$ python -q
>>> import numpy as np
>>> from numpy import linalg as LA
>>> np.set_printoptions(suppress=True, linewidth=200)
>>> arr = np.loadtxt("dump.csv", delimiter=",")
>>> print(arr)
[[ 1.  1.  0.  0.]
 [ 0. -1.  0.  0.]
 [ 0.  0.  1.  1.]
 [ 0.  0.  0. -1.]]
>>> print(np.round(LA.matrix_power(arr - np.diag(np.diag(arr)), 4), 2))
[[0. 0. 0. 0.]
 [0. 0. 0. 0.]
 [0. 0. 0. 0.]
 [0. 0. 0. 0.]]
>>> print([int(LA.matrix_rank(LA.matrix_power(arr, p))) for p in range(1, 5)])
[4, 4, 4, 4]
>>> print(LA.matrix_rank(arr - arr[0, 0] * np.eye(4)))
2
>>> print(arr @ arr)
[[1. 0. 0. 0.]
 [0. 1. 0. 0.]
 [0. 0. 1. 0.]
 [0. 0. 0. 1.]]
>>> evals, vecs = LA.eig(arr)
>>> print(np.round(np.sort(LA.eigvals(arr @ arr)), 2))
[1. 1. 1. 1.]
>>> print(np.round(np.sort(LA.eigvals(arr.T)), 2))
[-1. -1.  1.  1.]
>>> print(np.round(np.sort(LA.eigvals(LA.inv(arr))), 2))
[-1. -1.  1.  1.]
>>> print(arr @ vecs[:, 0] - evals[0] * vecs[:, 0])
[0. 0. 0. 0.]
>>> print(evals)
[ 1. -1.  1. -1.]
>>> r0 = np.array([0, -9, -5, 2])
>>> out = arr + np.outer(r0, np.eye(4)[1])
>>> print(LA.matrix_rank(out - arr))
1
>>> print(round(LA.det(out) / LA.det(arr), 2), np.round(1 + LA.solve(arr, r0)[1], 2))
10.0 10.0
>>> print(LA.matrix_rank(LA.inv(out) - LA.inv(arr), tol=1e-8))
1
>>> print(out)
[[  1.   1.   0.   0.]
 [  0. -10.   0.   0.]
 [  0.  -5.   1.   1.]
 [  0.   2.   0.  -1.]]
>>> out = arr / LA.norm(arr, axis=1, keepdims=True)
>>> cov = out @ out.T
>>> print(cov.round(2))
[[ 1.   -0.71  0.    0.  ]
 [-0.71  1.    0.    0.  ]
 [ 0.    0.    1.   -0.71]
 [ 0.    0.   -0.71  1.  ]]
>>> print((cov - 2 * np.eye(4)).round(6).argmax(axis=1))
[2 2 0 0]
>>> print(np.degrees(np.arccos(np.clip(cov[2, 3], -1, 1))))
135.0
>>> M = np.load("run15.npy")
>>> print(M.round(2) + 0)
[[ 0.31  0.    0.12 -0.02 -0.23 -0.35 -0.1  -0.12]
 [ 0.    0.    0.    0.    0.    0.    0.    0.  ]
 [ 0.12  0.    0.05 -0.01 -0.09 -0.14 -0.04 -0.05]
 [-0.02  0.   -0.01  0.    0.02  0.02  0.01  0.01]
 [-0.23  0.   -0.09  0.02  0.17  0.26  0.08  0.09]
 [-0.35  0.   -0.14  0.02  0.26  0.39  0.12  0.14]
 [-0.1   0.   -0.04  0.01  0.08  0.12  0.03  0.04]
 [-0.12  0.   -0.05  0.01  0.09  0.14  0.04  0.05]]
>>> vec = np.array([2, 1, 3, 2, 3, 1, 3, 2])
>>> print(np.round(LA.eigvalsh(2 * M - np.eye(8)), 2))
[-1. -1. -1. -1. -1. -1. -1.  1.]
>>> print(np.round(M @ vec, 2))
[-0.63  0.   -0.25  0.04  0.47  0.72  0.21  0.25]
>>> print(np.round(np.eye(8) - M, 2))
[[ 0.69  0.   -0.12  0.02  0.23  0.35  0.1   0.12]
 [ 0.    1.    0.    0.    0.    0.    0.    0.  ]
 [-0.12  0.    0.95  0.01  0.09  0.14  0.04  0.05]
 [ 0.02  0.    0.01  1.   -0.02 -0.02 -0.01 -0.01]
 [ 0.23  0.    0.09 -0.02  0.83 -0.26 -0.08 -0.09]
 [ 0.35  0.    0.14 -0.02 -0.26  0.61 -0.12 -0.14]
 [ 0.1   0.    0.04 -0.01 -0.08 -0.12  0.97 -0.04]
 [ 0.12  0.    0.05 -0.01 -0.09 -0.14 -0.04  0.95]]
>>> print(round((vec - M @ vec) @ (M @ vec), 2))
0.0
>>> evals, vecs = LA.eigh(M)
>>> vec = np.array([0, 0, 5, 3, 0, 4, 1, 2])
>>> print(np.round(vecs * np.maximum(evals, 0) @ vecs.T, 2) + 0)
[[ 0.31  0.    0.12 -0.02 -0.23 -0.35 -0.1  -0.12]
 [ 0.    0.    0.    0.    0.    0.    0.    0.  ]
 [ 0.12  0.    0.05 -0.01 -0.09 -0.14 -0.04 -0.05]
 [-0.02  0.   -0.01  0.    0.02  0.02  0.01  0.01]
 [-0.23  0.   -0.09  0.02  0.17  0.26  0.08  0.09]
 [-0.35  0.   -0.14  0.02  0.26  0.39  0.12  0.14]
 [-0.1   0.   -0.04  0.01  0.08  0.12  0.03  0.04]
 [-0.12  0.   -0.05  0.01  0.09  0.14  0.04  0.05]]
>>> print((np.sign(vecs[:, -1].round(6)) == np.sign(vecs[0, -1].round(6))).astype(int))
[1 0 1 0 0 0 0 0]
>>> print(np.round(vec @ M @ vec / (vec @ vec), 2), round(evals[0], 2), evals[-1])
0.08 -0.0 1.0
